$ python3 -q
>>> import numpy as np
>>> np.set_printoptions(suppress=True, linewidth=100)
>>> def rnd(a):
...     return np.round(a, 2) + 0
... 
>>> X = np.loadtxt("test14.csv", delimiter=",")
>>> rnd(X)
array([[ 0.01,  0.04, -0.04, -0.04,  0.09],
       [ 0.04,  0.12, -0.12, -0.12,  0.27],
       [-0.04, -0.12,  0.12,  0.12, -0.27],
       [-0.04, -0.12,  0.12,  0.12, -0.27],
       [ 0.09,  0.27, -0.27, -0.27,  0.64]])
>>> left, sig, VT = np.linalg.svd(X)
>>> evecs = VT[:(sig > 1e-8).sum()]
>>> rng = np.random.default_rng(61)
>>> x0 = X[3] + 2 * X[0] + rng.integers(2) * np.eye(5)[1]
>>> rnd(x0)
array([-0.01, -0.04,  0.04,  0.04, -0.09])
>>> print(rnd(evecs.T @ evecs))
[[ 0.01  0.04 -0.04 -0.04  0.09]
 [ 0.04  0.12 -0.12 -0.12  0.27]
 [-0.04 -0.12  0.12  0.12 -0.27]
 [-0.04 -0.12  0.12  0.12 -0.27]
 [ 0.09  0.27 -0.27 -0.27  0.64]]
>>> np.linalg.matrix_rank(np.vstack([X, x0]))
np.int64(1)
>>> data = np.loadtxt("a.csv", delimiter=",")
>>> print(data)
[[-4.4   1.59 -1.67 -0.89]
 [-3.57 -3.84 -3.8  -1.38]
 [-2.38 -1.01 -2.56 -1.85]
 [-0.58 -4.08 -2.76 -1.29]
 [ 2.75  2.06  1.1  -1.12]
 [ 1.46  0.98  0.45 -0.61]
 [-3.24  2.19 -0.4   0.11]
 [-1.94  2.67  0.96  0.99]
 [ 0.46  3.52  3.46  2.88]
 [ 2.23 -2.14 -1.72 -2.38]
 [ 0.37  1.02 -1.67 -3.06]
 [-5.21 -2.97 -3.58 -0.57]
 [-3.23  2.21 -0.39  0.13]
 [ 0.96  2.37  2.03  1.12]
 [-3.4   1.54  0.47  1.69]
 [-2.72  0.83 -1.91 -1.69]
 [-7.44 -0.98 -1.86  1.94]
 [-3.68  1.07  1.21  3.15]
 [ 2.4  -1.65 -2.5  -4.05]]
>>> proj = data @ np.linalg.solve(data.T @ data, data.T)
>>> rnd(np.diag(proj))
array([0.27, 0.21, 0.14, 0.31, 0.16, 0.1 , 0.21, 0.1 , 0.3 , 0.3 , 0.29, 0.26, 0.25, 0.08, 0.09,
       0.17, 0.31, 0.17, 0.28])
>>> np.allclose(proj @ proj, proj)
True
>>> rnd(np.trace(proj))
np.float64(4.0)
>>> rnd(proj @ data[:, 2])
array([-1.67, -3.8 , -2.56, -2.76,  1.1 ,  0.45, -0.4 ,  0.96,  3.46, -1.72, -1.67, -3.58, -0.39,
        2.03,  0.47, -1.91, -1.86,  1.21, -2.5 ])
>>> rnd(np.linalg.eigvalsh(proj))
array([0., 0., 0., 0., 0., 0., 0., 0., 0., 0., 0., 0., 0., 0., 0., 1., 1., 1., 1.])
>>> t3 = np.stack([data, 4 * data, data[::-1]])
>>> rnd(np.linalg.norm(t3, axis=(1, 2)))
array([21.25, 85.01, 21.25])
>>> print(np.linalg.matrix_rank(t3.reshape(3, -1)))
2
>>> E = np.load("sample7.npy")
>>> E
array([[-0.12, -2.52,  0.11,  2.49],
       [ 0.02, -2.54,  0.64,  2.44],
       [-0.05, -2.9 , -0.28,  2.68],
       [-0.06, -3.44,  0.09,  3.32],
       [ 0.08, -2.58, -0.03,  3.12],
       [ 0.27, -2.54,  0.39,  3.01],
       [ 2.97, -1.19, -2.06, -3.11],
       [ 2.71, -0.59, -1.61, -2.7 ],
       [ 3.16, -1.13, -2.18, -3.8 ],
       [ 3.31, -0.93, -1.3 , -3.4 ],
       [ 3.29, -1.04, -1.83, -2.83],
       [ 2.81, -0.8 , -1.93, -3.28],
       [-1.21, -2.86,  0.2 , -3.41],
       [-1.03, -3.01, -0.29, -2.39],
       [-1.07, -3.35,  0.43, -3.02],
       [-1.04, -3.46,  0.41, -2.2 ],
       [-0.88, -2.85, -0.13, -3.26],
       [-1.04, -2.91,  1.01, -2.86]])
>>> th = np.radians(45)
>>> Rm = np.eye(4)
>>> Rm[2, 2] = Rm[3, 3] = np.cos(th)
>>> Rm[2, 3], Rm[3, 2] = -np.sin(th), np.sin(th)
>>> rnd(Rm)
array([[ 1.  ,  0.  ,  0.  ,  0.  ],
       [ 0.  ,  1.  ,  0.  ,  0.  ],
       [ 0.  ,  0.  ,  0.71, -0.71],
       [ 0.  ,  0.  ,  0.71,  0.71]])
>>> out = E @ Rm.T
>>> np.allclose(E @ E.T, out @ out.T)
True
>>> np.allclose(np.linalg.norm(E, axis=1), np.linalg.norm(out, axis=1))
True
>>> x0 = np.array([0, -3, -3, 0])
>>> h = np.maximum(E @ x0, 0)
>>> np.flatnonzero(h > 1e-9)
array([ 0,  1,  2,  3,  4,  5,  6,  7,  8,  9, 10, 11, 12, 13, 14, 15, 16, 17])
>>> rnd(E.T @ h)
array([  99.7 , -335.66,  -76.82, -168.07])
>>> x0 = np.array([2, 0, -1, 0])
>>> y = E @ x0
>>> rnd(np.linalg.lstsq(E, y)[0])
array([ 2.,  0., -1.,  0.])
>>> try:
...     np.linalg.solve(E, y)
... except np.linalg.LinAlgError as e:
...     print("failed:", e)
... 
failed: Last 2 dimensions of the array must be square
>>> rnd(np.linalg.solve(E.T @ E, E.T @ y))
array([ 2.,  0., -1.,  0.])
>>> y = y + 0.05 * rng.normal(size=18)
>>> rnd(y)
array([-0.33, -0.63,  0.13, -0.16,  0.13,  0.06,  8.03,  7.07,  8.45,  7.89,  8.55,  7.5 , -2.65,
       -1.71, -2.53, -2.41, -1.59, -3.11])
>>> c, *_ = np.linalg.lstsq(E, y)
>>> print(rnd(E.T @ (y - E @ c)))
[0. 0. 0. 0.]
>>> [round(float(np.linalg.norm(np.linalg.solve(E.T @ E + lam * np.eye(4), E.T @ y))), 2) for lam in (0, 1, 10, 100)]
[2.23, 2.2, 1.95, 0.97]
